$ python -q
>>> import numpy as np
>>> import numpy.linalg as la
>>> np.set_printoptions(precision=1, suppress=True, linewidth=120, sign=" ")
>>> arr = np.loadtxt("arr.csv", delimiter=",")
>>> arr
array([[ 0.,  2.,  3.,  2., -3., -1.,  2.],
       [ 1., -1.,  0., -3.,  3., -2.,  1.],
       [ 1.,  1., -2.,  1.,  3.,  0., -3.],
       [ 0., -1.,  0.,  1., -2.,  1.,  0.],
       [ 3., -1., -2.,  0.,  2.,  1., -2.],
       [ 1., -2.,  2., -2., -3., -7., -1.],
       [ 1., -1., -1.,  1.,  3., -3., -9.]])
>>> rng = np.random.default_rng(88)
>>> lab = rng.permutation(7)
>>> print(lab)
[ 0  3  2  1  5  6  4]
>>> A2 = arr[lab][:, lab]
>>> np.diag(A2)
array([ 0.,  1., -2., -1., -7., -9.,  2.])
>>> f = np.array([-3, -3, -1, 1, 3, -2, -2])
>>> A2 = arr + np.outer(f, np.eye(7)[6])
>>> la.matrix_rank(A2 - arr)
np.int64(1)
>>> A2
array([[  0.,   2.,   3.,   2.,  -3.,  -1.,  -1.],
       [  1.,  -1.,   0.,  -3.,   3.,  -2.,  -2.],
       [  1.,   1.,  -2.,   1.,   3.,   0.,  -4.],
       [  0.,  -1.,   0.,   1.,  -2.,   1.,   1.],
       [  3.,  -1.,  -2.,   0.,   2.,   1.,   1.],
       [  1.,  -2.,   2.,  -2.,  -3.,  -7.,  -3.],
       [  1.,  -1.,  -1.,   1.,   3.,  -3., -11.]])
>>> np.round(la.det(A2) / la.det(arr), 1), round(1 + la.solve(arr, f)[6], 1)
(np.float64(-0.6), np.float64(-0.6))
>>> la.matrix_rank(la.inv(A2) - la.inv(arr), tol=1e-8)
np.int64(1)
>>> Q, R = la.qr(arr)
>>> round(abs(R[0, 0]), 1), np.round(la.norm(arr[:, 0]), 1)
(np.float64(3.6), np.float64(3.6))
>>> np.abs(np.diag(R))
array([ 3.6,  3.2,  4.3,  3.4,  3.4,  4.2,  1.1])
>>> A = np.array([[0, 0, 1, 0, 1],
...     [1, -2, -1, 3, 1],
...     [3, 0, -2, 2, 2],
...     [0, 2, 3, -3, -3]])
>>> print(A)
[[ 0  0  1  0  1]
 [ 1 -2 -1  3  1]
 [ 3  0 -2  2  2]
 [ 0  2  3 -3 -3]]
>>> U, sigma, vt = la.svd(A, full_matrices=False)
>>> print(sigma / sigma[0])
[ 1.   0.4  0.2  0.2]
>>> print(np.abs(U[:, 0]).round(6).argmax())
3
>>> round(float(np.sqrt((sigma ** 2).sum())), 1), round(la.norm(A), 1)
(8.4, np.float64(8.4))
>>> feats = np.load("mat.npy")
>>> feats
array([[ 3, -3,  1,  3, -2,  2, -1, -2,  0,  2],
       [ 2,  2,  0,  1,  1,  1,  0,  0,  3,  3],
       [ 2,  0,  1,  2,  0, -3,  1,  3,  3,  3],
       [-2, -1,  3,  3, -3, -1,  3, -3,  2,  1],
       [ 0,  1,  1,  2, -2, -2, -1,  2, -3, -3],
       [-2,  3, -2,  3,  0, -3,  0,  3,  3, -3],
       [ 2,  1,  1,  1, -3, -3, -2,  0,  0, -3],
       [ 2,  0,  2,  3,  1,  0, -3,  2,  0,  3],
       [-2, -2, -1, -1, -2, -2, -1,  0, -1,  1],
       [-3,  2, -1,  3, -3,  3, -3, -2, -2, -3]])
>>> lab = rng.permutation(10)
>>> lab
array([ 7,  1,  3,  6,  9,  2,  5,  8,  0,  4])
>>> A2 = feats[lab][:, lab]
>>> A2
array([[ 2,  0,  3, -3,  3,  2,  0,  0,  2,  1],
       [ 0,  2,  1,  0,  3,  0,  1,  3,  2,  1],
       [-3, -1,  3,  3,  1,  3, -1,  2, -2, -3],
       [ 0,  1,  1, -2, -3,  1, -3,  0,  2, -3],
       [-2,  2,  3, -3, -3, -1,  3, -2, -3, -3],
       [ 3,  0,  2,  1,  3,  1, -3,  3,  2,  0],
       [ 3,  3,  3,  0, -3, -2, -3,  3, -2,  0],
       [ 0, -2, -1, -1,  1, -1, -2, -1, -2, -2],
       [-2, -3,  3, -1,  2,  1,  2,  0,  3, -2],
       [ 2,  1,  2, -1, -3,  1, -2, -3,  0, -2]])
>>> np.sort(np.abs(la.eigvals(A2)))
array([ 1.6,  2.5,  2.9,  2.9,  3.8,  4.9,  4.9,  6.5,  6.5,  9. ])
>>> Q, R = la.qr(A2)
>>> np.round(Q.T @ Q, 1) + 0
array([[ 1.,  0.,  0.,  0.,  0.,  0.,  0.,  0.,  0.,  0.],
       [ 0.,  1.,  0.,  0.,  0.,  0.,  0.,  0.,  0.,  0.],
       [ 0.,  0.,  1.,  0.,  0.,  0.,  0.,  0.,  0.,  0.],
       [ 0.,  0.,  0.,  1.,  0.,  0.,  0.,  0.,  0.,  0.],
       [ 0.,  0.,  0.,  0.,  1.,  0.,  0.,  0.,  0.,  0.],
       [ 0.,  0.,  0.,  0.,  0.,  1.,  0.,  0.,  0.,  0.],
       [ 0.,  0.,  0.,  0.,  0.,  0.,  1.,  0.,  0.,  0.],
       [ 0.,  0.,  0.,  0.,  0.,  0.,  0.,  1.,  0.,  0.],
       [ 0.,  0.,  0.,  0.,  0.,  0.,  0.,  0.,  1.,  0.],
       [ 0.,  0.,  0.,  0.,  0.,  0.,  0.,  0.,  0.,  1.]])
>>> np.trace(Q @ Q.T)
np.float64(10.0)
>>> Q.round(1) + 0
array([[-0.3,  0.1, -0.4, -0.4,  0.4,  0.3,  0.1,  0. ,  0.5, -0.2],
       [ 0. , -0.4, -0.1,  0.1,  0.7,  0. , -0.2, -0.1, -0.5, -0.3],
       [ 0.5,  0. , -0.4,  0.6,  0. ,  0.3, -0.2, -0.2,  0.3, -0.1],
       [ 0. , -0.2, -0.1, -0.3, -0.3,  0.4, -0.6,  0.4, -0.2,  0.1],
       [ 0.3, -0.5, -0.3, -0.4,  0. , -0.2,  0.1, -0.3,  0.1,  0.4],
       [-0.5,  0.2, -0.3,  0.3,  0.2,  0. , -0.1,  0. , -0.1,  0.7],
       [-0.5, -0.4, -0.3,  0.2, -0.3, -0.5, -0.1,  0.2,  0.2, -0.3],
       [ 0. ,  0.4,  0.1, -0.3,  0. , -0.3, -0.6, -0.5,  0.1, -0.1],
       [ 0.3,  0.4, -0.5, -0.2,  0. , -0.3,  0.2,  0.3, -0.4, -0.1],
       [-0.3,  0. , -0.2, -0.1, -0.4,  0.3,  0.2, -0.6, -0.4, -0.2]])
>>> np.round(Q @ R, 1) + 0
array([[ 2.,  0.,  3., -3.,  3.,  2.,  0.,  0.,  2.,  1.],
       [ 0.,  2.,  1.,  0.,  3.,  0.,  1.,  3.,  2.,  1.],
       [-3., -1.,  3.,  3.,  1.,  3., -1.,  2., -2., -3.],
       [ 0.,  1.,  1., -2., -3.,  1., -3.,  0.,  2., -3.],
       [-2.,  2.,  3., -3., -3., -1.,  3., -2., -3., -3.],
       [ 3.,  0.,  2.,  1.,  3.,  1., -3.,  3.,  2.,  0.],
       [ 3.,  3.,  3.,  0., -3., -2., -3.,  3., -2.,  0.],
       [ 0., -2., -1., -1.,  1., -1., -2., -1., -2., -2.],
       [-2., -3.,  3., -1.,  2.,  1.,  2.,  0.,  3., -2.],
       [ 2.,  1.,  2., -1., -3.,  1., -2., -3.,  0., -2.]])
>>> print(np.abs(np.diag(R)))
[ 6.6  5.2  7.3  5.6  6.7  3.5  4.1  2.5  3.5  1. ]
>>> print(round(abs(R[0, 0]), 1), round(float(la.norm(A2[:, 0])), 1))
6.6 6.6
>>> A2 = np.array([[1, -8, -1, 2, -8, 7, -5, -2, 6],
...     [-3, 0, -1, -4, 8, 7, -5, -5, 8],
...     [-9, 5, -3, 6, -1, -3, 2, -9, 9],
...     [9, -1, -3, -5, 8, 2, -1, 4, -2],
...     [-9, 9, 3, -4, -6, 7, 8, 6, -8],
...     [-7, 0, 6, -5, 5, 2, -6, -5, -1],
...     [-4, -9, -3, 1, -6, -1, -8, 8, 4],
...     [8, -8, 3, 5, 1, 7, 9, -6, -6],
...     [1, -3, -9, 9, 5, -2, 4, 7, -6]])
>>> m1 = A2 + A2.T
>>> m1
array([[  2, -11, -10,  11, -17,   0,  -9,   6,   7],
       [-11,   0,   4,  -5,  17,   7, -14, -13,   5],
       [-10,   4,  -6,   3,   2,   3,  -1,  -6,   0],
       [ 11,  -5,   3, -10,   4,  -3,   0,   9,   7],
       [-17,  17,   2,   4, -12,  12,   2,   7,  -3],
       [  0,   7,   3,  -3,  12,   4,  -7,   2,  -3],
       [ -9, -14,  -1,   0,   2,  -7, -16,  17,   8],
       [  6, -13,  -6,   9,   7,   2,  17, -12,   1],
       [  7,   5,   0,   7,  -3,  -3,   8,   1, -12]])
>>> np.argsort(-la.norm(m1, axis=0).round(6), kind="stable")[:3]
array([ 4,  6,  1])
>>> [round(float(x), 1) for x in la.svd(m1, compute_uv=False)[:3]]
[39.5, 38.6, 36.9]
>>> round(np.log10(la.cond(m1)))
3
>>> round(float(la.norm(m1, 2) / la.norm(m1)), 1)
0.5
>>> print(np.round(np.abs(la.svd(m1)[2][-1]), 1) + 0)
[ 0.1  0.4  0.3  0.5  0.1  0.4  0.   0.   0.6]
>>> la.matrix_rank(m1, rtol=0.1)
np.int64(8)
>>> la.cond(m1) > 100
np.True_
>>> W0 = np.load("block13.npy")
>>> print(W0)
[[ -1.2  -0.3  -0.3  -0.9  -0.4  -1.3  -0.8]
 [ -1.8  -0.5  -1.6  -1.4  -1.4  -2.2  -1.8]
 [  4.7   1.5   2.4   3.3   2.8   5.6   4.1]
 [ -3.2  -0.9  -1.6  -2.   -2.3  -3.5  -2. ]
 [  4.1   0.7   1.9   2.8   2.1   4.4   2.5]
 [  1.8   0.9   1.2   1.7   0.9   1.7   1.7]
 [  2.    0.4   0.8   0.9   1.2   1.6   1.1]
 [  1.3   0.5   0.6   1.1   0.4   1.8   1.2]
 [ -1.   -0.1  -0.7  -0.6  -0.3  -0.3  -0.8]
 [  0.8   0.3   0.7   0.2  -0.2   0.3  -0.1]
 [  6.5   1.3   3.1   5.2   3.4   6.4   4.5]
 [ -8.9  -2.1  -4.3  -6.6  -4.5  -8.8  -6.8]
 [ -3.   -0.6  -1.5  -2.2  -1.8  -2.4  -1.6]
 [  4.5   0.7   1.9   3.6   1.9   4.4   3. ]
 [ -4.6  -1.4  -2.1  -3.3  -1.8  -4.5  -2.7]
 [  1.9   0.3   0.9   1.8   1.    2.4   1.5]
 [  0.5   0.5   0.4   0.3   0.7   1.    0.3]
 [ -4.3  -1.   -2.2  -3.3  -1.9  -4.2  -3.1]
 [ -1.2  -0.1  -0.6  -0.5  -0.2  -0.5  -0.5]
 [ -2.8  -0.3  -1.2  -2.4  -1.3  -2.8  -2.4]
 [ -3.4  -1.2  -2.2  -2.9  -1.4  -3.1  -2.1]
 [ -6.4  -1.4  -3.2  -4.6  -3.4  -6.9  -4.3]
 [  0.1  -0.2   0.    0.3   0.1   0.5   0.4]
 [ -1.9  -0.9  -1.1  -1.2  -0.4  -1.2  -1.4]
 [  0.9   0.4   0.4   0.7   0.3   0.6   0.4]
 [  1.6  -0.4   0.2   0.9   0.6   1.5   1.1]
 [ -3.3  -1.1  -1.6  -2.4  -1.2  -3.4  -2. ]
 [ -6.5  -2.   -2.6  -5.   -4.   -6.2  -5.1]
 [ -1.8  -0.3   0.1  -1.   -0.9  -2.2  -1.1]
 [-10.5  -2.5  -5.4  -7.8  -5.2 -10.5  -7.8]
 [  1.5   0.8   0.9   0.9   1.6   1.3   1.1]
 [ -3.   -0.8  -1.5  -2.1  -1.8  -3.   -2.7]
 [ -0.6   0.1   0.3   0.1   0.   -0.5  -0.1]
 [  1.2   0.2   0.7   1.5   0.5   0.9   0.6]
 [ -2.9  -0.2  -1.1  -1.4  -1.5  -2.7  -1.7]
 [ -4.7  -1.1  -2.6  -3.6  -2.5  -4.9  -3.8]]
>>> U, sigma, vt = la.svd(W0)
>>> np.argmax(sigma[:-1] / (sigma[1:] + 1e-6)) + 1
np.int64(1)
>>> A2 = U[:, :1] @ np.diag(sigma[:1]) @ vt[:1]
>>> la.matrix_rank(W0, rtol=0.05)
np.int64(2)
>>> np.round(np.abs(W0 - A2).max(), 1)
np.float64(0.9)
